$ python3 -q
>>> import numpy as np
>>> np.set_printoptions(precision=4, suppress=True, linewidth=100, legacy="1.25")
>>> rnd = lambda a: np.round(a, 4) + 0
>>> mat = np.loadtxt("out15.csv", delimiter=",")
>>> mat
array([[59.8657, 41.3281, -1.228 ],
       [59.2278, 40.2028,  0.4456],
       [60.6998, 41.6219, -0.1706],
       [61.1211, 40.7208,  0.5193],
       [60.4177, 38.2776, -0.6505],
       [61.1334, 39.5587,  0.045 ],
       [59.8493, 39.2137,  0.3954],
       [60.7874, 39.5569,  0.3352],
       [59.7384, 41.4279,  1.1173],
       [61.3962, 40.5165,  0.1382],
       [58.5103, 39.731 , -1.7588],
       [60.3256, 41.4258,  0.6519],
       [58.7175, 38.7889,  0.5449],
       [61.1071, 39.0186,  0.9561],
       [59.2739, 40.9448,  0.465 ],
       [60.7193, 39.676 , -0.1546],
       [61.0132, 41.6712,  1.2058]])
>>> labels = mat[:, 1] > np.median(mat[:, 1])
>>> r0 = mat[labels].mean(axis=0) - mat[~labels].mean(axis=0)
>>> (((mat - mat.mean(axis=0)) @ r0 > 0) == labels).mean()
1.0
>>> labels.astype(int)
array([1, 0, 1, 1, 0, 0, 0, 0, 1, 1, 0, 1, 0, 0, 1, 0, 1])
>>> round(np.log10(np.linalg.cond(mat)))
2
>>> np.argsort(-np.linalg.norm(mat, axis=0).round(6), kind="stable")[:3]
array([0, 1, 2])
>>> np.linalg.cond(mat) > 100
False
>>> [round(float(x), 4) for x in np.linalg.svd(mat, compute_uv=False)[:3]]
[298.6326, 3.9136, 3.1438]
>>> Uu, sv, Vt = np.linalg.svd(mat)
>>> np.argmax(sv[:-1] / (sv[1:] + 1e-6)) + 1
1
>>> other = Uu[:, :1] @ np.diag(sv[:1]) @ Vt[:1]
>>> rnd(np.linalg.norm(mat - other, 2)), rnd(sv[1])
(3.9136, 3.9136)
>>> np.linalg.matrix_rank(other)
1
>>> E = np.diag(np.array([-1, -2, -3])) + -3 * np.eye(3, k=1) + -3 * np.eye(3, k=-1)
>>> E
array([[-1., -3.,  0.],
       [-3., -2., -3.],
       [ 0., -3., -3.]])
>>> other = E / np.linalg.norm(E, axis=1, keepdims=True)
>>> cov = other @ other.T
>>> rnd(cov[1])
array([0.6068, 1.    , 0.7538])
>>> (np.abs(cov) > 0.9).astype(int)
array([[1, 0, 0],
       [0, 1, 0],
       [0, 0, 1]])
>>> rnd(np.linalg.norm(other, axis=1))
array([1., 1., 1.])
>>> other = np.array([[0.5, -1.1, 0.1],
...     [1.7, 2.1, -2.1],
...     [-0.6, -0.5, -0.6],
...     [-0.2, 0.0, 0.6]])
>>> C = np.array([[-0.7, -0.4, -0.8, 0.8],
...     [-0.2, -0.7, 0.8, -0.8],
...     [1.6, 0.8, 0.9, -0.1]])
>>> feats = other @ C
>>> rnd(feats)
array([[ 0.03,  0.65, -1.19,  1.27],
       [-4.97, -3.83, -1.57, -0.11],
       [-0.44,  0.11, -0.46, -0.02],
       [ 1.1 ,  0.56,  0.7 , -0.22]])
>>> # row 1 is much longer than the rest
>>> Uu, sv, Vt = np.linalg.svd(feats)
>>> np.argmax(sv[:-1] / (sv[1:] + 1e-6)) + 1
3
>>> other = Uu[:, :3] @ np.diag(sv[:3]) @ Vt[:3]
>>> rnd(np.linalg.norm(feats - other, 2)), rnd(sv[3])
(0.0, 0.0)
>>> np.linalg.matrix_rank(other)
3
